>>> import numpy as np
>>> import numpy.linalg as la
>>> np.set_printoptions(precision=3, suppress=True, linewidth=100)
>>> arr = np.loadtxt("case7.csv", delimiter=",")
>>> arr
array([[ 0.9  ,  0.5  , -0.8  , -0.6  ,  2.1  , -0.2  ,  0.   , -0.2  ,  0.1  , -0.9  ,  1.5  ],
       [-0.1  ,  0.8  , -0.8  , -0.7  ,  0.9  ,  0.8  ,  0.2  ,  0.2  , -0.3  , -0.3  , -0.4  ],
       [ 0.1  , -2.1  , -1.4  ,  0.5  ,  0.7  , -1.   , -1.   ,  0.1  , -0.2  ,  0.2  ,  0.1  ],
       [-0.2  ,  0.7  ,  0.9  ,  0.8  , -2.4  ,  1.3  , -2.1  , -0.3  ,  0.3  ,  0.1  ,  0.7  ],
       [-0.5  , -0.1  ,  1.   ,  1.6  ,  0.8  , -1.4  , -0.8  ,  0.9  , -0.3  ,  0.3  , -0.1  ],
       [ 0.755, -2.248, -1.485,  0.045,  0.489, -1.063, -1.214, -0.3  , -0.388,  0.504,  0.238],
       [-0.9  , -0.8  ,  0.   ,  0.6  ,  1.7  ,  0.2  ,  0.4  ,  0.5  ,  0.9  ,  0.4  , -1.6  ],
       [-0.4  , -1.3  ,  0.4  ,  0.1  ,  0.7  ,  0.4  ,  1.2  , -1.7  , -0.9  , -1.4  ,  0.9  ],
       [ 0.1  ,  0.6  , -0.4  , -0.5  ,  1.8  ,  0.2  ,  0.   ,  1.7  ,  0.1  , -0.7  ,  0.5  ],
       [ 0.5  , -0.2  ,  0.2  ,  0.4  , -1.2  ,  1.2  , -1.4  , -0.7  ,  0.4  , -0.6  ,  0.6  ]])
>>> r0 = np.array([1, 2, 0])
>>> np.polyval(r0, arr[3])
array([-0.36,  1.89,  2.61,  2.24,  0.96,  4.29,  0.21, -0.51,  0.69,  0.21,  1.89])
>>> print(np.cross(arr[3, :3], arr[7, :3]))
[ 1.45 -0.28  0.54]
>>> W0 = np.array([[2.5, -0.4, 2.0, 0.8, 0.0],
...     [-0.8, -2.0, -1.7, 0.6, -1.1],
...     [1.1, 2.2, 0.7, -2.1, -0.8],
...     [0.5, -0.1, -0.4, -0.2, -1.0],
...     [2.4, -0.3, -0.6, 0.2, 0.9],
...     [-0.2, 0.4, -1.7, -0.6, -1.5],
...     [0.7, 0.4, -0.7, 2.2, -1.3],
...     [-1.3, 1.3, -0.3, -0.1, -0.6]])
>>> proj = W0 @ la.solve(W0.T @ W0, W0.T)
>>> print(np.trace(proj))
5.0
>>> print(proj @ W0[:, 3])
[ 0.8  0.6 -2.1 -0.2  0.2 -0.6  2.2 -0.1]
>>> np.diag(proj)
array([0.796, 0.672, 0.744, 0.213, 0.897, 0.461, 0.878, 0.34 ])
>>> np.round(la.eigvalsh(proj), 3) + 0
array([0., 0., 0., 1., 1., 1., 1., 1.])
>>> np.allclose(proj @ proj, proj)
True
